% python3 -q
>>> import numpy as np
>>> import numpy.linalg as la
>>> np.set_printoptions(precision=2, suppress=True, linewidth=160)
>>> rnd = lambda a: np.round(a, 2) + 0
>>> J = np.load("mat.npy")
>>> J
array([[ 0.95, -1.  , -0.71,  0.89,  0.33,  0.22, -0.35,  0.74,  0.98, -1.  ],
       [-0.51,  0.99,  0.95, -0.15,  0.58, -0.9 , -0.65, -0.68, -0.62,  0.99],
       [-0.99,  1.  ,  0.98, -0.97,  0.08, -0.86,  0.08, -0.95, -1.  ,  1.  ],
       [-0.47,  0.17, -0.51,  0.07, -0.82,  0.82,  0.  ,  0.42, -0.7 , -0.99],
       [-0.83,  0.98,  0.63,  0.19, -0.88,  0.58, -0.68,  0.12, -0.96, -1.  ],
       [-0.21,  0.98,  0.97,  0.39,  0.55, -0.9 , -0.84, -0.52, -0.37,  0.69],
       [ 0.97, -1.  , -0.86,  0.44,  0.9 , -0.41,  0.62,  0.36,  1.  ,  0.87],
       [ 0.72, -0.8 ,  0.08,  0.14,  0.81, -0.72,  0.12, -0.18,  0.88,  0.97],
       [ 0.56, -0.93, -0.79,  0.79, -0.79,  0.88, -0.34,  0.8 ,  0.49, -1.  ],
       [-0.99,  1.  ,  0.31, -0.98, -0.65,  0.35,  0.79, -0.79, -1.  ,  1.  ],
       [-0.24,  0.91,  0.79,  0.72, -0.56, -0.04, -0.87,  0.23, -0.6 , -1.  ],
       [-0.96,  0.98, -0.31, -0.56, -0.98,  0.95,  0.08,  0.23, -0.99, -1.  ],
       [-0.77,  1.  ,  0.99, -0.94,  0.98, -1.  ,  0.17, -0.98, -0.66,  1.  ],
       [ 0.09,  0.97,  0.98,  0.66,  0.61, -0.93, -0.92, -0.43, -0.06,  0.  ],
       [-0.05, -0.66, -0.69, -0.35, -0.23,  0.53,  0.56,  0.14,  0.02,  0.24],
       [-0.49,  0.74,  0.38, -0.54,  0.23, -0.37,  0.22, -0.45, -0.52,  0.98],
       [ 0.59, -1.  , -1.  , -0.45, -0.71,  0.98,  0.97,  0.79,  0.8 , -0.93],
       [ 0.62, -1.  , -1.  ,  0.29, -0.92,  0.99,  0.85,  0.92,  0.7 , -1.  ],
       [ 0.48, -0.19,  0.55, -0.35,  0.92, -0.91,  0.24, -0.6 ,  0.77,  1.  ],
       [ 0.8 ,  0.99,  1.  ,  0.99,  0.89, -1.  , -1.  , -0.34,  0.74, -0.99],
       [ 0.92, -0.41,  0.9 ,  0.93,  0.86, -0.93, -0.92,  0.11,  0.96, -0.89],
       [ 0.27, -0.11,  0.06,  0.76, -0.61,  0.49, -0.68,  0.55,  0.05, -1.  ],
       [ 0.89, -1.  , -0.99, -0.43,  0.62,  0.64,  0.95,  0.45,  0.98,  0.96],
       [ 0.56,  0.26,  0.79,  0.54,  0.72, -0.84, -0.65, -0.22,  0.68,  0.52],
       [ 0.07,  0.96,  0.97,  0.35,  0.81, -0.96, -0.81, -0.62,  0.08,  0.97],
       [-0.84,  1.  ,  0.97, -0.19, -0.02, -0.79, -0.78, -0.66, -0.94,  0.83],
       [ 0.49, -0.36,  0.02,  0.91, -0.77,  0.66, -0.84,  0.75,  0.24, -1.  ],
       [ 0.58, -1.  , -1.  , -0.2 , -0.74,  0.98,  0.92,  0.8 ,  0.75, -0.99],
       [ 0.32, -0.91, -0.75, -0.6 ,  0.52,  0.04,  0.8 , -0.14,  0.64,  0.99],
       [ 0.57, -0.5 ,  0.35, -0.09,  0.85, -0.81,  0.14, -0.39,  0.8 ,  1.  ],
       [ 0.98, -1.  , -0.93,  0.34,  0.93, -0.4 ,  0.78,  0.37,  1.  ,  0.96],
       [ 0.95, -1.  , -0.85,  0.52,  0.77, -0.13,  0.5 ,  0.46,  0.99,  0.18],
       [ 0.65, -0.61,  0.46, -0.57,  0.97, -0.96,  0.56, -0.73,  0.91,  1.  ],
       [ 0.61, -0.82, -0.27,  0.21,  0.5 , -0.26,  0.14,  0.09,  0.77,  0.45],
       [ 0.56, -1.  , -0.99,  0.35, -0.86,  0.98,  0.7 ,  0.85,  0.62, -1.  ],
       [ 0.05, -0.9 , -0.92,  0.39, -0.9 ,  0.96,  0.25,  0.77, -0.17, -1.  ],
       [ 0.11, -0.98, -0.97, -0.32, -0.74,  0.95,  0.83,  0.63,  0.19, -0.95],
       [-0.68,  0.99,  0.93,  0.64, -0.7 , -0.18, -0.92,  0.  , -0.91, -1.  ]])
>>> Xc = (J - J.mean(axis=0)) / J.std(axis=0)
>>> print(np.argwhere(np.abs(Xc) > 2))
[]
>>> c = la.lstsq(np.delete(Xc, 7, axis=1), Xc[:, 7])[0]
>>> print(rnd(1 - np.var(Xc[:, 7] - np.delete(Xc, 7, axis=1) @ c)))
0.97
>>> rnd(c)
array([ 0.55, -0.17, -0.36,  0.17, -0.03,  0.3 , -0.05, -0.46, -0.23])
